>>> import numpy as np
>>> np.set_printoptions(precision=1, suppress=True, linewidth=160, floatmode="fixed")
>>> def tidy(a):
...     return np.round(a, 1) + 0
... 
>>> feats = np.load("arr.npy")
>>> feats
array([[5.0, 1.0, 1.0, 1.0],
       [1.0, 5.0, 1.0, 1.0],
       [1.0, 1.0, 5.0, 1.0],
       [1.0, 1.0, 1.0, 5.0]])
>>> vec = np.array([3, 3, 3, 0])
>>> rhs = feats @ vec
>>> beta, lr = np.zeros(4), 1 / np.linalg.norm(feats, 2) ** 2
>>> for i in range(6):
...     beta -= lr * feats.T @ (feats @ beta - rhs)
...     if i % 1 == 0: print(i, round(np.linalg.norm(feats @ beta - rhs), 1))
... 
0 7.8
1 5.8
2 4.4
3 3.3
4 2.5
5 1.8
>>> tidy(beta)
array([2.9, 2.9, 2.9, 0.4])
>>> ev, evecs = np.linalg.eig(feats)
>>> tidy(np.sort(np.linalg.eigvals(np.linalg.inv(feats))))
array([0.1, 0.2, 0.2, 0.2])
>>> print(tidy(np.prod(ev)))
512.0
>>> low = np.linalg.cholesky(feats)
>>> print(tidy(np.diag(low) ** 2))
[5.0 4.8 4.7 4.6]
>>> print(tidy(low @ low.T))
[[5.0 1.0 1.0 1.0]
 [1.0 5.0 1.0 1.0]
 [1.0 1.0 5.0 1.0]
 [1.0 1.0 1.0 5.0]]
>>> feats / np.sqrt(np.outer(np.diag(feats), np.diag(feats)))
array([[1.0, 0.2, 0.2, 0.2],
       [0.2, 1.0, 0.2, 0.2],
       [0.2, 0.2, 1.0, 0.2],
       [0.2, 0.2, 0.2, 1.0]])
>>> tidy(low)
array([[2.2, 0.0, 0.0, 0.0],
       [0.4, 2.2, 0.0, 0.0],
       [0.4, 0.4, 2.2, 0.0],
       [0.4, 0.4, 0.3, 2.1]])
>>> print(tidy(np.prod(np.diag(low)) ** 2), tidy(np.linalg.det(feats)))
512.0 512.0
>>> ev, evecs = np.linalg.eigh(feats)
>>> vec = np.array([-2, 1, -3, 2])
>>> tidy(np.linalg.eigvalsh(feats[1:, 1:]))
array([4.0, 4.0, 7.0])
>>> F = np.array([[-3, 0, 0, 0, 0, 0],
...     [3, 3, 0, 0, 0, 0],
...     [0, 1, 0, 0, 0, 0],
...     [0, 0, -3, 0, 0, 0],
...     [0, 0, 3, 3, 0, 0],
...     [0, 0, 0, 1, 0, 0],
...     [0, 0, 0, 0, -3, 0],
...     [0, 0, 0, 0, 3, 3],
...     [0, 0, 0, 0, 0, 1]])
>>> Uu, sigma, Vh = np.linalg.svd(F, full_matrices=False)
>>> np.allclose(Uu * sigma @ Vh, F)
True
>>> tidy(sigma)
array([4.9, 4.9, 4.9, 2.0, 2.0, 2.0])
>>> tidy(np.sqrt((sigma ** 2).sum())), tidy(np.linalg.norm(F))
(np.float64(9.2), np.float64(9.2))
>>> tidy(Vh @ Vh.T)
array([[1.0, 0.0, 0.0, 0.0, 0.0, 0.0],
       [0.0, 1.0, 0.0, 0.0, 0.0, 0.0],
       [0.0, 0.0, 1.0, 0.0, 0.0, 0.0],
       [0.0, 0.0, 0.0, 1.0, 0.0, 0.0],
       [0.0, 0.0, 0.0, 0.0, 1.0, 0.0],
       [0.0, 0.0, 0.0, 0.0, 0.0, 1.0]])
>>> tidy(Uu.T @ F @ Vh.T)
array([[4.9, 0.0, 0.0, 0.0, 0.0, 0.0],
       [0.0, 4.9, 0.0, 0.0, 0.0, 0.0],
       [0.0, 0.0, 4.9, 0.0, 0.0, 0.0],
       [0.0, 0.0, 0.0, 2.0, 0.0, 0.0],
       [0.0, 0.0, 0.0, 0.0, 2.0, 0.0],
       [0.0, 0.0, 0.0, 0.0, 0.0, 2.0]])
